% ipython --no-banner

In [1]: import numpy as np

In [2]: import numpy.linalg as la

In [3]: np.set_printoptions(precision=2, suppress=True, linewidth=160)

In [4]: M = np.load("sample5.npy")

In [5]: print(M)
[[ 0. -3.  0.]
 [-3.  0.  0.]
 [ 0.  0.  0.]]

In [6]: rank = la.matrix_rank(M)

In [7]: print(rank)
2

In [8]: ns = la.svd(M)[2][rank:].T

In [9]: print(np.allclose(M @ ns, 0))
True

In [10]: print(ns[:, 0] / ns[np.abs(ns[:, 0]).round(6).argmax(), 0])
[0. 0. 1.]

In [11]: print([int(la.matrix_rank(M[:, :j + 1])) for j in range(3)])
[1, 2, 2]

In [12]: print(ns @ ns.T)
[[0. 0. 0.]
 [0. 0. 0.]
 [0. 0. 1.]]

In [13]: print([int(la.matrix_rank(np.delete(M, i, axis=0))) for i in range(3)])
[1, 1, 2]

In [14]: print(la.svd(M, compute_uv=False))
[3. 3. 0.]

In [15]: print(M.T @ M)
[[9. 0. 0.]
 [0. 9. 0.]
 [0. 0. 0.]]

In [16]: blk = np.stack([M, 3 * M, M[::-1]])

In [17]: print(blk.shape)
(3, 3, 3)

In [18]: print((blk @ M.T).shape)
(3, 3, 3)

In [19]: print(la.matrix_rank(blk))
[2 2 2]

In [20]: arr = np.load("a.npy")

In [21]: print(arr)
[[-2  0 -3  5  1  0 -1 -2 -2]
 [ 0  2  0 -2  1  4  6 -3  3]
 [-3  0  4  1 -2  6 -1  1  4]
 [ 5 -2  1 -6 -1  0  3  1  1]
 [ 1  1 -2 -1  0 -4  4 -2  5]
 [ 0  4  6  0 -4 -4 -2 -1  0]
 [-1  6 -1  3  4 -2 -4 -3  1]
 [-2 -3  1  1 -2 -1 -3 -4  3]
 [-2  3  4  1  5  0  1  3 -6]]

In [22]: # equal to its transpose

In [23]: O, evecs = la.qr(arr[:, :8])[0], la.qr(arr[:, 8:])[0]

In [24]: s = la.svd(O.T @ evecs, compute_uv=False)

In [25]: print(s)
[0.9]

In [26]: print((s > 0.9).sum())
1

In [27]: print(np.degrees(np.arccos(s.clip(0, 1))))
[25.83]

In [28]: vals, evecs = la.eigh(arr)

In [29]: x = np.array([4, -2, 3, -1, 0, 4, 2, 0, -4])

In [30]: print(np.abs(arr).sum(axis=1).max(), np.round(np.abs(vals).max(), 2))
25 14.25

In [31]: print(x @ arr @ x)
-328

In [32]: print(la.eigvalsh(arr[1:, 1:]))
[-13.21 -11.42  -8.76  -3.66  -3.22   2.9    9.19  10.18]

In [33]: print(np.all(la.eigvalsh(arr) > 0))
False

In [34]: la.cholesky(arr)
LinAlgError: Matrix is not positive definite


In [35]: B = np.array([[0, 2, 0],
    ...:     [1, 0, 1],
    ...:     [2, 1, 2],
    ...:     [0, 1, 1],
    ...:     [1, 1, 1],
    ...:     [0, 1, 0],
    ...:     [0, 1, 1],
    ...:     [1, 0, 2],
    ...:     [0, 0, 0]])

In [36]: print(np.einsum("ik,kj->ij", arr, B))
[[ -7  -2  -5]
 [  0   9   1]
 [  7   2   8]
 [  0   7  -2]
 [ -5  -1  -4]
 [ 11  -4   8]
 [  5  -2   1]
 [ -7  -8 -13]
 [ 19   7  24]]

In [37]: print(B.T @ arr.T)
[[ -7   0   7   0  -5  11   5  -7  19]
 [ -2   9   2   7  -1  -4  -2  -8   7]
 [ -5   1   8  -2  -4   8   1 -13  24]]

In [38]: print(np.einsum("ik,kj->ji", arr, B))
[[ -7   0   7   0  -5  11   5  -7  19]
 [ -2   9   2   7  -1  -4  -2  -8   7]
 [ -5   1   8  -2  -4   8   1 -13  24]]

In [39]: B @ arr
ValueError: matmul: Input operand 1 has a mismatch in its core dimension 0, with gufunc signature (n?,k),(k,m?)->(n?,m?) (size 9 is different from 3)


In [40]: print(np.vstack([arr, B.T]).shape)
(12, 9)

In [41]: print(np.einsum("ij,ij->i", arr, arr))
[ 48  79  84  78  68  89  93  54 101]

In [42]: print(arr @ B)
[[ -7  -2  -5]
 [  0   9   1]
 [  7   2   8]
 [  0   7  -2]
 [ -5  -1  -4]
 [ 11  -4   8]
 [  5  -2   1]
 [ -7  -8 -13]
 [ 19   7  24]]

In [43]: print(np.einsum("ij->j", arr))
[ -4  11  10   2   2  -1   3 -10   9]

In [44]: J = np.load("out8.npy")

In [45]: print(J)
[[-0.1  -0.5   0.5  -0.1   0.7 ]
 [-0.5   0.77  0.23 -0.05  0.32]
 [ 0.5   0.23  0.77  0.05 -0.32]
 [-0.1  -0.05  0.05  0.99  0.06]
 [ 0.7   0.32 -0.32  0.06  0.56]]

In [46]: vals, evecs = la.eigh(J)

In [47]: print(la.eigvalsh(J + -3 * np.eye(5)))
[-4. -2. -2. -2. -2.]

In [48]: print(la.eigvalsh(J @ J))
[1. 1. 1. 1. 1.]

In [49]: print(np.round(evecs.T @ J @ evecs, 2) + 0)
[[-1.  0.  0.  0.  0.]
 [ 0.  1.  0.  0.  0.]
 [ 0.  0.  1.  0.  0.]
 [ 0.  0.  0.  1.  0.]
 [ 0.  0.  0.  0.  1.]]

In [50]: print(evecs @ np.diag(vals) @ evecs.T)
[[-0.1  -0.5   0.5  -0.1   0.7 ]
 [-0.5   0.77  0.23 -0.05  0.32]
 [ 0.5   0.23  0.77  0.05 -0.32]
 [-0.1  -0.05  0.05  0.99  0.06]
 [ 0.7   0.32 -0.32  0.06  0.56]]

In [51]: print(la.svd(J, compute_uv=False))
[1. 1. 1. 1. 1.]
